% ipython --no-banner

In [1]: import numpy as np

In [2]: import numpy.linalg as la

In [3]: np.set_printoptions(precision=2, suppress=True, linewidth=200, legacy="1.25")

In [4]: rnd = lambda a: np.round(a, 2) + 0

In [5]: m1 = np.loadtxt("run5.csv", delimiter=",")

In [6]: print(m1)
[[ 4. -1. -3.  5. -4. -1. -5.  0.  3.  5.  2.  4. -2.]
 [-2. -3.  1. -5. -5. -1. -2. -3. -3. -4.  3.  5.  1.]
 [ 3.  2.  0. -1. -3.  5. -5. -4.  0. -1. -3. -1. -3.]
 [-5.  2.  0. -1.  1. -1. -5.  3.  1. -1. -2. -1. -1.]
 [ 5. -4. -1.  0.  2. -3. -1. -4.  1.  3.  4.  0.  2.]
 [ 4. -2.  3.  3.  2. -4.  4.  4.  3. -5.  1.  4.  1.]
 [ 2.  2.  4. -2.  2.  0. -4.  1. -1. -1. -3.  2.  2.]
 [-3. -2.  2. -5.  5.  4. -2.  5. -5.  5. -1.  3.  3.]
 [-2.  3.  1.  4. -5.  3.  0. -3. -4.  1. -4. -5.  3.]
 [ 4.  2.  2. -5.  3. -3.  4.  1. -3. -3. -3.  1.  1.]
 [ 5. -3. -1. -2. -2. -1. -5. -3.  1.  5.  3. -4.  3.]
 [ 3. -3.  0. -1.  4.  1.  0.  0. -2. -1. -5.  1. -1.]
 [ 0.  0.  0.  0.  0.  0.  0.  0.  0.  0.  0.  0.  1.]]

In [7]: t3 = np.stack([m1, -2 * m1, m1[::-1]])

In [8]: print(rnd(la.norm(t3, axis=(1, 2))))
[37.75 75.5  37.75]

In [9]: la.matrix_rank(t3)
Out[9]: array([13, 13, 13])

In [10]: np.einsum("bij,cij->bc", t3, t3)
Out[10]: 
array([[ 1425., -2850.,   -96.],
       [-2850.,  5700.,   192.],
       [  -96.,   192.,  1425.]])

In [11]: (t3 @ m1.T).shape
Out[11]: (3, 13, 13)

In [12]: x0 = np.array([1, 4, 4, -2, -1, 4, 4, 2, 4, 4, 4, 5, -1])

In [13]: target = m1 @ x0

In [14]: target
Out[14]: array([ 20.,  -5., -10., -26., -11.,  23.,   2.,  28., -39.,   1., -22., -33.,  -1.])

In [15]: rnd(la.solve(m1.T, m1[0]))
Out[15]: array([1., 0., 0., 0., 0., 0., 0., 0., 0., 0., 0., 0., 0.])

In [16]: print(rnd(la.solve(m1, target)))
[ 1.  4.  4. -2. -1.  4.  4.  2.  4.  4.  4.  5. -1.]

In [17]: q, R = la.qr(m1)

In [18]: rnd(np.abs(np.diag(R)))
Out[18]: array([12.73,  8.13,  6.64,  9.94, 10.33,  8.35, 10.36,  5.94,  4.99,  6.7 ,  2.36,  2.96,  1.  ])

In [19]: print(q.shape, R.shape)
(13, 13) (13, 13)

In [20]: rnd(abs(R[0, 0])), rnd(la.norm(m1[:, 0]))
Out[20]: (12.73, 12.73)

In [21]: r0 = np.array([2, 0, 0, 1, -1, 0, 1, -1, -2, -2, 0, 1, 2])

In [22]: out = m1 + np.outer(r0, np.eye(13)[6])

In [23]: la.matrix_rank(la.inv(out) - la.inv(m1), tol=1e-8)
Out[23]: 1

In [24]: rnd(la.det(out) / la.det(m1)), rnd(1 + la.solve(m1, r0)[6])
Out[24]: (1.65, 1.65)

In [25]: la.matrix_rank(out - m1)
Out[25]: 1

In [26]: out = la.inv(m1)

In [27]: np.allclose(out, m1.T)
Out[27]: False

In [28]: print(rnd(la.slogdet(m1)[0]))
1.0

In [29]: rnd(la.det(m1) * la.det(out))
Out[29]: 1.0

In [30]: feats = np.load("data.npy")

In [31]: print(feats)
[[1.   0.9  0.81 0.73 0.66]
 [0.9  1.   0.9  0.81 0.73]
 [0.81 0.9  1.   0.9  0.81]
 [0.73 0.81 0.9  1.   0.9 ]
 [0.66 0.73 0.81 0.9  1.  ]]

In [32]: q, vecs = la.qr(feats[:, :2])[0], la.qr(feats[:, 2:])[0]

In [33]: sig = la.svd(q.T @ vecs, compute_uv=False)

In [34]: rnd(np.degrees(np.arccos(sig.clip(0, 1))))
Out[34]: array([ 4.24, 71.92])

In [35]: rnd(la.norm(q @ q.T - vecs @ vecs.T, 2))
Out[35]: 1.0

In [36]: rng = np.random.default_rng(107474)

In [37]: labels = rng.permutation(5)

In [38]: out = feats[:, labels] * rng.choice([-1, 1], 5)

In [39]: out
Out[39]: 
array([[-0.66,  0.81,  1.  ,  0.9 , -0.73],
       [-0.73,  0.9 ,  0.9 ,  1.  , -0.81],
       [-0.81,  1.  ,  0.81,  0.9 , -0.9 ],
       [-0.9 ,  0.9 ,  0.73,  0.81, -1.  ],
       [-1.  ,  0.81,  0.66,  0.73, -0.9 ]])

In [40]: Uu, _, Vt = la.svd(feats.T @ out)

In [41]: rnd(Uu @ Vt)
Out[41]: 
array([[ 0.,  0.,  1.,  0.,  0.],
       [ 0.,  0.,  0.,  1.,  0.],
       [ 0.,  1.,  0.,  0.,  0.],
       [ 0.,  0.,  0.,  0., -1.],
       [-1.,  0.,  0.,  0.,  0.]])

In [42]: x0 = np.array([1, 9, 9, 1, 8])

In [43]: target = feats @ x0

In [44]: target
Out[44]: array([22.4 , 24.65, 25.29, 24.32, 23.42])

In [45]: rnd(la.solve(feats.T, feats[2]))
Out[45]: array([0., 0., 1., 0., 0.])

In [46]: print(rnd(la.solve(feats, target)))
[1. 9. 9. 1. 8.]

In [47]: rnd(la.solve(feats, feats[:, 1]))
Out[47]: array([0., 1., 0., 0., 0.])

In [48]: print(np.einsum("ii->", feats))
5.0

In [49]: rnd(la.det(feats[::-1]))
Out[49]: 0.0

In [50]: print(rnd(np.einsum("ij,ji->", feats, feats)))
18.42

In [51]: rnd(la.det(feats.T))
Out[51]: 0.0

In [52]: arr = np.loadtxt("x.csv", delimiter=",")

In [53]: rnd(arr)
Out[53]: 
array([[-0.27, -2.22,  2.29, -0.07, -1.38,  3.22,  0.81, -1.36],
       [-1.22, -3.17, -2.27, -1.47, -1.42, -1.58,  1.27,  0.12],
       [-0.14, -0.42, -1.47,  4.26,  0.23, -0.08,  1.42, -1.56],
       [ 0.95,  2.18, -1.83, -0.18, -3.21,  1.68,  1.24,  1.15],
       [-0.14, -0.27, -0.58,  0.63, -2.28, -0.42, -4.02, -1.62],
       [ 2.44,  0.68,  1.28, -0.91, -1.08, -2.26,  1.51, -2.76],
       [ 0.27,  0.53, -2.55, -1.81,  1.97,  1.94, -0.2 , -2.68],
       [-4.06,  2.07,  0.77, -0.43, -0.68, -0.56,  0.83, -1.4 ]])

In [54]: np.allclose(arr, arr.T)
Out[54]: False

In [55]: np.allclose(arr @ arr.T, arr.T @ arr)
Out[55]: True

In [56]: print(rnd(np.sort(np.abs(la.eigvals(arr)))))
[5. 5. 5. 5. 5. 5. 5. 5.]

In [57]: rnd(la.det(arr))
Out[57]: -390625.0

In [58]: print(rnd(arr[:, 4] @ arr[:, 5]))
0.0

In [59]: rnd(la.pinv(arr))
Out[59]: 
array([[-0.01, -0.05, -0.01,  0.04, -0.01,  0.1 ,  0.01, -0.16],
       [-0.09, -0.13, -0.02,  0.09, -0.01,  0.03,  0.02,  0.08],
       [ 0.09, -0.09, -0.06, -0.07, -0.02,  0.05, -0.1 ,  0.03],
       [ 0.  , -0.06,  0.17, -0.01,  0.03, -0.04, -0.07, -0.02],
       [-0.06, -0.06,  0.01, -0.13, -0.09, -0.04,  0.08, -0.03],
       [ 0.13, -0.06,  0.  ,  0.07, -0.02, -0.09,  0.08, -0.02],
       [ 0.03,  0.05,  0.06,  0.05, -0.16,  0.06, -0.01,  0.03],
       [-0.05,  0.  , -0.06,  0.05, -0.06, -0.11, -0.11, -0.06]])

In [60]: out = np.array([[0, 3, 1],
    ...:     [0, 2, 2],
    ...:     [1, 2, 2],
    ...:     [3, 1, 1],
    ...:     [3, 0, 3],
    ...:     [1, 2, 3],
    ...:     [1, 2, 3],
    ...:     [3, 3, 2],
    ...:     [1, 2, 1],
    ...:     [2, 2, 3],
    ...:     [3, 0, 0],
    ...:     [3, 1, 1],
    ...:     [1, 2, 2]])

In [61]: np.vstack([m1, out.T]).shape
Out[61]: (16, 13)

In [62]: print(la.matrix_rank(np.vstack([m1, out.T])))
13

In [63]: np.einsum("ik,kj->ij", m1, out)
Out[63]: 
array([[ 23.,  13., -11.],
       [-27., -37., -49.],
       [-41.,  -9., -21.],
       [ -8., -18., -16.],
       [ 10.,  -3.,  -5.],
       [ 39.,  31.,  17.],
       [ -1.,  13.,  10.],
       [ 33.,  14.,  42.],
       [-34.,  -2.,  -2.],
       [-14.,  11.,  12.],
       [-17.,  -2., -17.],
       [ -7.,  -3.,   5.],
       [  1.,   2.,   2.]])

In [64]: np.einsum("ij,ij->i", m1, m1)
Out[64]: array([151., 138., 109.,  74., 102., 142.,  68., 181., 140., 113., 138.,  68.,   1.])

In [65]: m1 @ out
Out[65]: 
array([[ 23.,  13., -11.],
       [-27., -37., -49.],
       [-41.,  -9., -21.],
       [ -8., -18., -16.],
       [ 10.,  -3.,  -5.],
       [ 39.,  31.,  17.],
       [ -1.,  13.,  10.],
       [ 33.,  14.,  42.],
       [-34.,  -2.,  -2.],
       [-14.,  11.,  12.],
       [-17.,  -2., -17.],
       [ -7.,  -3.,   5.],
       [  1.,   2.,   2.]])

In [66]: q, R = la.qr(arr)

In [67]: rnd(q @ R)
Out[67]: 
array([[-0.27, -2.22,  2.29, -0.07, -1.38,  3.22,  0.81, -1.36],
       [-1.22, -3.17, -2.27, -1.47, -1.42, -1.58,  1.27,  0.12],
       [-0.14, -0.42, -1.47,  4.26,  0.23, -0.08,  1.42, -1.56],
       [ 0.95,  2.18, -1.83, -0.18, -3.21,  1.68,  1.24,  1.15],
       [-0.14, -0.27, -0.58,  0.63, -2.28, -0.42, -4.02, -1.62],
       [ 2.44,  0.68,  1.28, -0.91, -1.08, -2.26,  1.51, -2.76],
       [ 0.27,  0.53, -2.55, -1.81,  1.97,  1.94, -0.2 , -2.68],
       [-4.06,  2.07,  0.77, -0.43, -0.68, -0.56,  0.83, -1.4 ]])

In [68]: print(np.allclose(R.T @ R, arr.T @ arr))
True

In [69]: rnd(abs(R[0, 0])), rnd(la.norm(arr[:, 0]))
Out[69]: (5.0, 5.0)

In [70]: np.trace(q @ q.T)
Out[70]: 8.0

In [71]: rnd(q.T @ q)
Out[71]: 
array([[1., 0., 0., 0., 0., 0., 0., 0.],
       [0., 1., 0., 0., 0., 0., 0., 0.],
       [0., 0., 1., 0., 0., 0., 0., 0.],
       [0., 0., 0., 1., 0., 0., 0., 0.],
       [0., 0., 0., 0., 1., 0., 0., 0.],
       [0., 0., 0., 0., 0., 1., 0., 0.],
       [0., 0., 0., 0., 0., 0., 1., 0.],
       [0., 0., 0., 0., 0., 0., 0., 1.]])

In [72]: mat = np.loadtxt("layer1.csv", delimiter=",")

In [73]: print(rnd(mat))
[[ 17.52 -58.47  54.71  38.62   8.35  66.57  31.34  -6.88  31.54 -43.66  25.85 -31.97]
 [ 16.48 -55.34  51.68  35.64   7.68  61.16  29.45  -6.41  29.7  -40.32  23.38 -28.81]
 [ 15.74 -53.13  49.54  33.57   7.21  57.4   28.12  -6.08  28.41 -38.    21.66 -26.65]
 [ 15.53 -52.49  48.93  32.98   7.08  56.32  27.74  -5.98  28.04 -37.34  21.18 -26.03]
 [ 13.7  -47.01  43.64  28.     5.96  47.3   24.52  -5.16  24.88 -31.81  17.08 -20.96]
 [ 12.84 -44.45  41.17  25.74   5.45  43.21  23.04  -4.78  23.42 -29.31  15.24 -18.72]
 [  9.32 -33.98  31.14  17.06   3.49  27.57  17.2   -3.23  17.55 -19.82   8.26 -10.58]
 [  7.6  -28.88  26.27  13.2    2.62  20.66  14.48  -2.5   14.76 -15.65   5.25  -7.27]
 [  4.53 -19.63  17.53   6.97   1.22   9.68   9.8   -1.21   9.85  -9.03   0.66  -2.61]
 [  3.61 -16.77  14.85   5.3    0.84   6.8    8.41  -0.84   8.37  -7.26  -0.46  -1.58]
 [  3.18 -15.41  13.59   4.56   0.68   5.54   7.76  -0.67   7.67  -6.48  -0.93  -1.17]
 [  2.75 -14.06  12.33   3.86   0.53   4.36   7.12  -0.51   6.99  -5.73  -1.34  -0.82]
 [  2.11 -11.96  10.39   2.84   0.31   2.69   6.14  -0.27   5.93  -4.65  -1.89  -0.37]
 [  2.04 -11.7   10.16   2.73   0.29   2.5    6.02  -0.25   5.8   -4.53  -1.95  -0.32]
 [  0.82  -7.34   6.19   1.02  -0.06  -0.11   4.     0.16   3.65  -2.62  -2.52   0.12]
 [  0.37  -5.43   4.49   0.48  -0.15  -0.8    3.1    0.28   2.72  -1.92  -2.46   0.11]
 [  0.13  -4.2    3.42   0.21  -0.18  -1.05   2.51   0.32   2.12  -1.51  -2.27   0.05]
 [  0.06  -3.79   3.07   0.13  -0.18  -1.09   2.3    0.33   1.93  -1.38  -2.18   0.03]
 [  0.02  -3.52   2.84   0.09  -0.19  -1.11   2.17   0.33   1.79  -1.29  -2.11   0.01]
 [  0.14   0.38  -0.26   0.06   0.06   0.36  -0.35  -0.13  -0.22   0.24   0.48   0.15]
 [  0.56   0.98  -0.62   0.22   0.21   1.19  -1.1   -0.46  -0.64   0.86   1.55   0.71]
 [  2.37   1.51  -0.54   0.39   0.6    3.05  -3.24  -1.67  -1.46   3.43   4.35   4.09]
 [  6.19   0.63   1.1   -0.86   0.96   3.12  -7.1   -3.96  -2.5   10.17   7.31  14.19]
 [ 13.4   -1.95   4.62  -7.04   0.73  -4.55 -15.19  -8.04  -4.76  27.44   8.29  40.26]
 [ 17.55  -3.33   6.44 -12.31   0.22 -12.27 -20.51 -10.32  -6.45  39.57   7.1   58.38]
 [ 21.62  -4.53   8.   -18.5   -0.5  -21.77 -26.21 -12.55  -8.4   52.84   4.97  78.02]
 [ 23.23  -4.94   8.56 -21.21  -0.83 -26.01 -28.58 -13.42  -9.25  58.42   3.9   86.25]
 [ 24.68  -5.29   9.03 -23.76  -1.16 -30.04 -30.78 -14.21 -10.05  63.6    2.82  93.85]]

In [74]: Uu, sig, Vt = la.svd(mat)

In [75]: rnd(sig)
Out[75]: array([328.74, 186.91,  34.44,   0.  ,   0.  ,   0.  ,   0.  ,   0.  ,   0.  ,   0.  ,   0.  ,   0.  ])

In [76]: np.argmax(sig[:-1] / (sig[1:] + 1e-6)) + 1
Out[76]: 3

In [77]: out = Uu[:, :3] @ np.diag(sig[:3]) @ Vt[:3]

In [78]: print(rnd(la.norm(mat - out, 2)), rnd(sig[3]))
0.0 0.0
